% python3 -q
>>> import numpy as np
>>> import numpy.linalg as la
>>> np.set_printoptions(precision=2, suppress=True, linewidth=140, floatmode="fixed")
>>> feats = np.maximum(np.array([[-1, -2, 5, -5],
...     [-4, 5, 4, 2],
...     [2, -4, -5, -5],
...     [-2, -4, 2, 5],
...     [5, -4, 4, 5],
...     [0, -5, 2, 2],
...     [3, -1, 0, -1],
...     [-4, 5, -4, 1],
...     [1, 5, -4, -4],
...     [5, -2, -3, -2],
...     [-5, 1, 1, -5],
...     [-4, 2, 1, -1],
...     [-2, 2, -5, 1],
...     [-4, 2, -3, 3],
...     [2, -2, 2, 3],
...     [-1, 5, 5, -4],
...     [5, 1, 5, 0],
...     [2, -1, 3, 3],
...     [4, -3, 1, 4],
...     [1, 0, -5, 3],
...     [0, -4, 1, -1],
...     [2, -5, 2, -2],
...     [5, 1, 1, -3]]) @ np.array([[5, 1, 3, 0, 1, -5, 5, -5, 0],
...     [-2, 4, 3, -1, 5, 3, 0, -5, 2],
...     [-5, 2, 4, 5, 2, -4, 0, 2, 0],
...     [1, -4, -5, 1, -4, 0, 3, -5, 5]]) + np.array([1, 0, 1, -2, 1, 0, -1, -1, -2]), 0)
>>> feats
array([[ 0, 21, 37, 20, 20,  0,  0, 49,  0],
       [ 0, 16, 10, 15, 22, 19,  0,  0, 18],
       [39,  0,  0,  0,  0,  0,  0, 24,  0],
       [ 0,  0,  0, 17,  0,  0,  4,  8, 15],
       [19,  0,  0, 27,  0,  0, 39,  0, 15],
       [ 3,  0,  0, 15,  0,  0,  5, 18,  0],
       [17,  3, 12,  0,  3,  0, 11,  0,  0],
       [ 0,  4,  0,  0, 10, 51,  0,  0, 13],
       [12, 29, 23,  0, 35, 26,  0,  0,  0],
       [43,  0,  8,  0,  0,  0, 18,  0,  0],
       [ 0, 21, 18,  0, 23, 24,  0, 46,  0],
       [ 0, 10,  4,  0, 13, 22,  0, 16,  0],
       [13,  0,  0,  0,  0, 36,  0,  0,  7],
       [ 0,  0,  0,  0,  0, 38,  0,  0, 17],
       [ 8,  0,  0, 13,  0,  0, 18,  0,  9],
       [ 0, 45, 53, 14, 51,  0,  0,  9,  0],
       [ 0, 19, 39, 22, 21,  0, 24,  0,  0],
       [ 1,  0,  1, 17,  0,  0, 18,  0, 11],
       [26,  0,  0, 10,  0,  0, 31,  0, 12],
       [34,  0,  0,  0,  0, 15, 13,  0, 13],
       [ 3,  0,  0,  6,  0,  0,  0, 26,  0],
       [ 9,  0, 10, 11,  0,  0,  3, 28,  0],
       [16, 23, 38,  0, 25,  0, 15,  0,  0]])
>>> P = feats @ la.solve(feats.T @ feats, feats.T)
>>> np.round(la.eigvalsh(P), 2) + 0
array([0.00, 0.00, 0.00, 0.00, 0.00, 0.00, 0.00, 0.00, 0.00, 0.00, 0.00, 0.00, 0.00, 0.00, 1.00, 1.00, 1.00, 1.00, 1.00, 1.00, 1.00, 1.00,
       1.00])
>>> round(float(np.trace(P)), 2)
9.0
>>> Y = np.array([[-1, 3, -3, 1], [1, -2, 0, -2], [-2, -2, -2, -3]])
>>> W0 = np.block([[np.zeros((3, 3)), Y], [Y.T, np.zeros((4, 4))]])
>>> W0
array([[ 0.00,  0.00,  0.00, -1.00,  3.00, -3.00,  1.00],
       [ 0.00,  0.00,  0.00,  1.00, -2.00,  0.00, -2.00],
       [ 0.00,  0.00,  0.00, -2.00, -2.00, -2.00, -3.00],
       [-1.00,  1.00, -2.00,  0.00,  0.00,  0.00,  0.00],
       [ 3.00, -2.00, -2.00,  0.00,  0.00,  0.00,  0.00],
       [-3.00,  0.00, -2.00,  0.00,  0.00,  0.00,  0.00],
       [ 1.00, -2.00, -3.00,  0.00,  0.00,  0.00,  0.00]])
>>> vals, V = la.eigh(W0)
>>> np.round(V @ np.diag(vals) @ V.T, 2) + 0
array([[ 0.00,  0.00,  0.00, -1.00,  3.00, -3.00,  1.00],
       [ 0.00,  0.00,  0.00,  1.00, -2.00,  0.00, -2.00],
       [ 0.00,  0.00,  0.00, -2.00, -2.00, -2.00, -3.00],
       [-1.00,  1.00, -2.00,  0.00,  0.00,  0.00,  0.00],
       [ 3.00, -2.00, -2.00,  0.00,  0.00,  0.00,  0.00],
       [-3.00,  0.00, -2.00,  0.00,  0.00,  0.00,  0.00],
       [ 1.00, -2.00, -3.00,  0.00,  0.00,  0.00,  0.00]])
>>> round(vals.sum(), 2), np.trace(W0)
(np.float64(-0.0), np.float64(0.0))
>>> np.abs(V[:, -1])
array([0.42, 0.37, 0.43, 0.01, 0.53, 0.08, 0.46])
>>> np.round(la.eigvalsh(W0 @ W0), 2) + 0
array([ 0.00,  1.66,  1.66, 19.54, 19.54, 28.80, 28.80])
